% ipython --no-banner

In [1]: import numpy as np

In [2]: np.set_printoptions(suppress=True, linewidth=160)

In [3]: data = np.load("layer2.npy")

In [4]: print(data)
[[-2.  0.  0.  0.  0.]
 [ 0. 23. 10. 15. 15.]
 [ 0. 10.  2.  6.  6.]
 [ 0. 15.  6.  7.  9.]
 [ 0. 15.  6.  9.  7.]]

In [5]: M2 = np.linalg.inv(data)

In [6]: print(np.round(np.linalg.det(data) * M2, 2))
[[-360.   -0.   -0.   -0.   -0.]
 [   0. -160.   80.  120.  120.]
 [  -0.   80. -328.   48.   48.]
 [  -0.  120.   48. -288.   72.]
 [  -0.  120.   48.   72. -288.]]

In [7]: print(round(np.linalg.cond(data), 2))
22.5

In [8]: print(np.allclose(M2, data.T))
False

In [9]: U, sig, vt = np.linalg.svd(data)

In [10]: print(np.argmax(sig[:-1] / (sig[1:] + 1e-6)) + 1)
1

In [11]: print(sig.round(2))
[45.  2.  2.  2.  2.]

In [12]: M2 = U[:, :1] @ np.diag(sig[:1]) @ vt[:1]

In [13]: print(round(float(np.linalg.norm(data - M2, 2)), 2), round(sig[1], 2))
2.0 2.0

In [14]: print(np.linalg.matrix_rank(M2))
1

In [15]: print(M2.round(2))
[[ 0.    0.    0.    0.    0.  ]
 [ 0.   23.94  9.57 14.36 14.36]
 [ 0.    9.57  3.83  5.74  5.74]
 [ 0.   14.36  5.74  8.62  8.62]
 [ 0.   14.36  5.74  8.62  8.62]]

In [16]: evals, V = np.linalg.eigh(data)

In [17]: print(np.abs(V[:, -1]).round(6).argmax())
1

In [18]: print((evals > 1e-8).sum(), (evals < -1e-8).sum())
1 4

In [19]: print(evals.round(2))
[-2. -2. -2. -2. 45.]

In [20]: print(np.round(np.linalg.eigvalsh(data + -3 * np.eye(5)), 2))
[-5. -5. -5. -5. 42.]

In [21]: print(np.round(V.T @ data @ V, 2) + 0)
[[-2.  0.  0.  0.  0.]
 [ 0. -2.  0.  0.  0.]
 [ 0.  0. -2.  0.  0.]
 [ 0.  0.  0. -2.  0.]
 [ 0.  0.  0.  0. 45.]]

In [22]: M2 = data[0, 0] * data[1:] - np.outer(data[1:, 0], data[0])

In [23]: print(M2)
[[  0. -46. -20. -30. -30.]
 [  0. -20.  -4. -12. -12.]
 [  0. -30. -12. -14. -18.]
 [  0. -30. -12. -18. -14.]]

In [24]: print(data[:, 0] / data[0, 0])
[ 1. -0. -0. -0. -0.]

In [25]: rng = np.random.default_rng(448050)

In [26]: labels = rng.permutation(5)

In [27]: print(labels)
[0 1 3 2 4]

In [28]: M2 = data[labels][:, labels]

In [29]: print(M2)
[[-2.  0.  0.  0.  0.]
 [ 0. 23. 15. 10. 15.]
 [ 0. 15.  7.  6.  9.]
 [ 0. 10.  6.  2.  6.]
 [ 0. 15.  9.  6.  7.]]

In [30]: print(np.round(np.sort(np.abs(np.linalg.eigvals(M2))), 2))
[ 2.  2.  2.  2. 45.]

In [31]: print(round(np.linalg.det(M2), 2), round(np.linalg.det(data[labels]), 2))
720.0 -720.0

In [32]: print(np.trace(M2))
37.0

In [33]: M = np.load("data.npy")

In [34]: print(M)
[[-1  2  0 -1  3 -1 -2 -3  2 -3  2]
 [ 3  0 -3  0 -2 -1  0  2  1  2 -1]
 [-1  2  2  3  3  2 -1  2  0  2 -2]
 [ 1 -3  2 -1  0  2 -2  1  2  3 -2]
 [-3  1  2 -1 -2  3 -1 -2  1  3 -1]
 [-1 -1 -2  2 -1  2 -2 -3  0 -3 -3]
 [ 1  2  1  1 -3  0  2 -1  3  2 -2]
 [ 3  0 -1  1 -3  1  2 -2  2  0 -1]
 [ 0 -3 -1 -1 -3 -1 -3  2 -1  3  3]
 [ 2 -3  2  1 -2  2 -2  1  3  1  3]
 [ 3 -1 -3 -3  3 -2  3 -3  1 -1  0]]

In [35]: q, V = np.linalg.qr(M[:, :9])[0], np.linalg.qr(M[:, 9:])[0]

In [36]: sig = np.linalg.svd(q.T @ V, compute_uv=False)

In [37]: print((sig > 0.9).sum())
1

In [38]: print(np.round(np.degrees(np.arccos(sig.clip(0, 1))), 2))
[22.33 33.47]

In [39]: print(sig.round(2))
[0.93 0.83]

In [40]: print(round(float(np.linalg.norm(q @ q.T - V @ V.T, 2)), 2))
1.0

In [41]: U, sig, vt = np.linalg.svd(M, full_matrices=False)

In [42]: print(np.round(U.T @ U, 2) + 0)
[[1. 0. 0. 0. 0. 0. 0. 0. 0. 0. 0.]
 [0. 1. 0. 0. 0. 0. 0. 0. 0. 0. 0.]
 [0. 0. 1. 0. 0. 0. 0. 0. 0. 0. 0.]
 [0. 0. 0. 1. 0. 0. 0. 0. 0. 0. 0.]
 [0. 0. 0. 0. 1. 0. 0. 0. 0. 0. 0.]
 [0. 0. 0. 0. 0. 1. 0. 0. 0. 0. 0.]
 [0. 0. 0. 0. 0. 0. 1. 0. 0. 0. 0.]
 [0. 0. 0. 0. 0. 0. 0. 1. 0. 0. 0.]
 [0. 0. 0. 0. 0. 0. 0. 0. 1. 0. 0.]
 [0. 0. 0. 0. 0. 0. 0. 0. 0. 1. 0.]
 [0. 0. 0. 0. 0. 0. 0. 0. 0. 0. 1.]]

In [43]: print(np.round(U.T @ M @ vt.T, 2) + 0)
[[11.61  0.    0.    0.    0.    0.    0.    0.    0.    0.    0.  ]
 [ 0.    9.81  0.    0.    0.    0.    0.    0.    0.    0.    0.  ]
 [ 0.    0.    9.03  0.    0.    0.    0.    0.    0.    0.    0.  ]
 [ 0.    0.    0.    7.36  0.    0.    0.    0.    0.    0.    0.  ]
 [ 0.    0.    0.    0.    6.43  0.    0.    0.    0.    0.    0.  ]
 [ 0.    0.    0.    0.    0.    5.77  0.    0.    0.    0.    0.  ]
 [ 0.    0.    0.    0.    0.    0.    5.25  0.    0.    0.    0.  ]
 [ 0.    0.    0.    0.    0.    0.    0.    3.83  0.    0.    0.  ]
 [ 0.    0.    0.    0.    0.    0.    0.    0.    2.11  0.    0.  ]
 [ 0.    0.    0.    0.    0.    0.    0.    0.    0.    1.25  0.  ]
 [ 0.    0.    0.    0.    0.    0.    0.    0.    0.    0.    0.57]]

In [44]: print(np.round(vt @ vt.T, 2) + 0)
[[1. 0. 0. 0. 0. 0. 0. 0. 0. 0. 0.]
 [0. 1. 0. 0. 0. 0. 0. 0. 0. 0. 0.]
 [0. 0. 1. 0. 0. 0. 0. 0. 0. 0. 0.]
 [0. 0. 0. 1. 0. 0. 0. 0. 0. 0. 0.]
 [0. 0. 0. 0. 1. 0. 0. 0. 0. 0. 0.]
 [0. 0. 0. 0. 0. 1. 0. 0. 0. 0. 0.]
 [0. 0. 0. 0. 0. 0. 1. 0. 0. 0. 0.]
 [0. 0. 0. 0. 0. 0. 0. 1. 0. 0. 0.]
 [0. 0. 0. 0. 0. 0. 0. 0. 1. 0. 0.]
 [0. 0. 0. 0. 0. 0. 0. 0. 0. 1. 0.]
 [0. 0. 0. 0. 0. 0. 0. 0. 0. 0. 1.]]

In [45]: print(sig.round(2))
[11.61  9.81  9.03  7.36  6.43  5.77  5.25  3.83  2.11  1.25  0.57]

In [46]: print(np.round(np.abs(vt[0]), 2) + 0)
[0.   0.25 0.29 0.13 0.47 0.29 0.28 0.36 0.13 0.56 0.01]

In [47]: print(np.round(sig / sig[0], 2))
[1.   0.84 0.78 0.63 0.55 0.5  0.45 0.33 0.18 0.11 0.05]

In [48]: print(np.abs(U[:, 0]).round(6).argmax())
10

In [49]: print(U.shape, sig.shape, vt.shape)
(11, 11) (11,) (11, 11)

In [50]: print(np.round(np.cumsum(sig ** 2) / np.sum(sig ** 2), 2))
[0.28 0.47 0.64 0.75 0.83 0.9  0.96 0.99 1.   1.   1.  ]

In [51]: print((sig > 1e-8).sum())
11

In [52]: m1 = np.load("mat.npy")

In [53]: print(m1)
[[-1 -3  2]
 [-1  1  3]
 [-3  2 20]]

In [54]: C2 = m1.T @ m1

In [55]: print(np.allclose(C2, C2.T))
True

In [56]: print(C2)
[[ 11  -4 -65]
 [ -4  14  37]
 [-65  37 413]]

In [57]: print(np.round(np.linalg.eigvalsh(C2)[::-1], 2))
[426.6   10.97   0.43]

In [58]: print(np.trace(C2), (m1 ** 2).sum())
438 438

In [59]: print(np.round(np.linalg.svd(m1, compute_uv=False) ** 2, 2))
[426.6   10.97   0.43]

In [60]: print(m1 @ m1)
[[ -2   4  29]
 [ -9  10  61]
 [-59  51 400]]

In [61]: print(np.linalg.matrix_power(m1, 2))
[[ -2   4  29]
 [ -9  10  61]
 [-59  51 400]]

In [62]: print((m1 - m1.T) / 2)
[[ 0.  -1.   2.5]
 [ 1.   0.   0.5]
 [-2.5 -0.5  0. ]]

In [63]: print(np.trace(m1))
20

In [64]: print(np.round(np.sort(np.abs(np.linalg.eigvals(m1))), 2))
[ 1.45  1.54 20.09]

In [65]: q = m1.astype(float).copy()

In [66]: for j in range(3):
    ...:     q[:, j] -= q[:, :j] @ (q[:, :j].T @ q[:, j])
    ...:     q[:, j] /= np.linalg.norm(q[:, j])
    ...: 

In [67]: print(q.round(2))
[[-0.3  -0.95 -0.09]
 [-0.3   0.18 -0.94]
 [-0.9   0.26  0.34]]

In [68]: print(np.round(q.T @ m1, 2) + 0)
[[  3.32  -1.21 -19.6 ]
 [  0.     3.54   3.77]
 [  0.     0.     3.83]]

In [69]: print(np.round(q.T @ q, 2) + 0)
[[1. 0. 0.]
 [0. 1. 0.]
 [0. 0. 1.]]

In [70]: M2 = np.array([[8, 1, -3, 0, 2, 6],
    ...:     [-4, 4, 1, 4, 7, 6],
    ...:     [3, -7, -8, -5, -7, 0],
    ...:     [8, 0, -2, -4, 2, -3],
    ...:     [-4, -5, -6, 4, -3, -9],
    ...:     [8, 4, 0, 3, 8, 1],
    ...:     [-1, 3, 1, 7, -4, -3],
    ...:     [6, -4, 1, 0, 4, -2],
    ...:     [3, 9, -9, -5, -8, -1]])

In [71]: W0 = M2.T @ M2

In [72]: print(W0)
[[279  23 -66 -77  63  32]
 [ 23 213   5  19  26  69]
 [-66   5 197  80 143  52]
 [-77  19  80 156  79 -13]
 [ 63  26 143  79 275  95]
 [ 32  69  52 -13  95 177]]

In [73]: def softmax(z):
    ...:     e = np.exp(z - z.max(axis=-1, keepdims=True))
    ...:     return e / e.sum(axis=-1, keepdims=True)
    ...: 

In [74]: print(np.round(softmax(10 * m1[2]), 2) + 0)
[0. 0. 1.]

In [75]: print(np.round(softmax(m1[2]), 2) + 0)
[0. 0. 1.]

In [76]: print(np.round(softmax(m1[2] + 4), 2) + 0)
[0. 0. 1.]

In [77]: S = m1 @ m1.T / np.sqrt(3)

In [78]: print(np.round(softmax(S + np.triu(np.full(S.shape, -np.inf), 1)), 2) + 0)
[[1.   0.   0.  ]
 [0.02 0.98 0.  ]
 [0.   0.   1.  ]]

In [79]: print(softmax(S).round(6).argmax(axis=1))
[2 2 2]

In [80]: x0 = np.ones(6)

In [81]: for _ in range(5):
    ...:     x0 = W0 @ x0
    ...:     x0 /= np.linalg.norm(x0)
    ...:     print(round(x0 @ W0 @ x0, 2))
    ...: 
458.4
465.27
468.0
469.44
470.28

In [82]: print(round(float(np.linalg.eigvalsh(W0)[-1]), 2))
471.47

In [83]: print(x0.round(2))
[0.1  0.22 0.48 0.26 0.71 0.37]

In [84]: X = np.load("block5.npy")

In [85]: print(X)
[[ -0.7  -0.7   0.    0.   -6.    0.6  -0.6  -2.3  -1.6   0.6  -0.3]
 [ -1.2   0.8  -0.1   1.3   3.5  -2.1   1.8   0.5  -0.4   0.4  -0.5]
 [ -0.2  -0.1   3.    0.  -11.    0.3   0.   -0.2  -0.6  -0.4  -0.8]
 [ -0.8  -0.5  -0.1  -0.5   1.    0.5  -0.5   0.6   0.3   0.5  -0.8]
 [ -2.5   1.1  -1.3   0.6   0.5   0.    1.5   0.2  -0.7  -1.4   1.7]
 [  1.2   1.9  -0.3  -0.2   2.5  -0.3  -0.3  -0.8   0.9  -1.2  -1.3]
 [ -0.2   1.5  -0.7  -1.1 -10.5  -0.1   0.2   0.5   1.4   1.    0.1]
 [  1.    0.2   0.1   0.   -3.    0.2   0.7   0.4  -0.3  -1.4  -0.4]
 [  0.1   0.8   0.2   0.   -4.5  -0.1  -1.1  -0.8   0.3   0.1   0.9]
 [ -1.1   0.3   0.    0.9  -6.    0.3  -0.1  -1.7  -2.1   1.   -0.1]]

In [86]: x0 = np.array([0, 7, -7, 8, -9, -1, -1, -8, -7, 1, 9])

In [87]: print(np.round((X * x0).sum(axis=1), 2))
[ 76.6 -19.8  75.2 -29.4  32.8 -20.9  89.1  20.7  58.4  91.5]

In [88]: print(np.round(X @ (2 * x0), 2))
[153.2 -39.6 150.4 -58.8  65.6 -41.8 178.2  41.4 116.8 183. ]

In [89]: print(np.round(X @ x0, 2))
[ 76.6 -19.8  75.2 -29.4  32.8 -20.9  89.1  20.7  58.4  91.5]

In [90]: print(np.round(np.einsum("ij,j->i", X, x0), 2))
[ 76.6 -19.8  75.2 -29.4  32.8 -20.9  89.1  20.7  58.4  91.5]
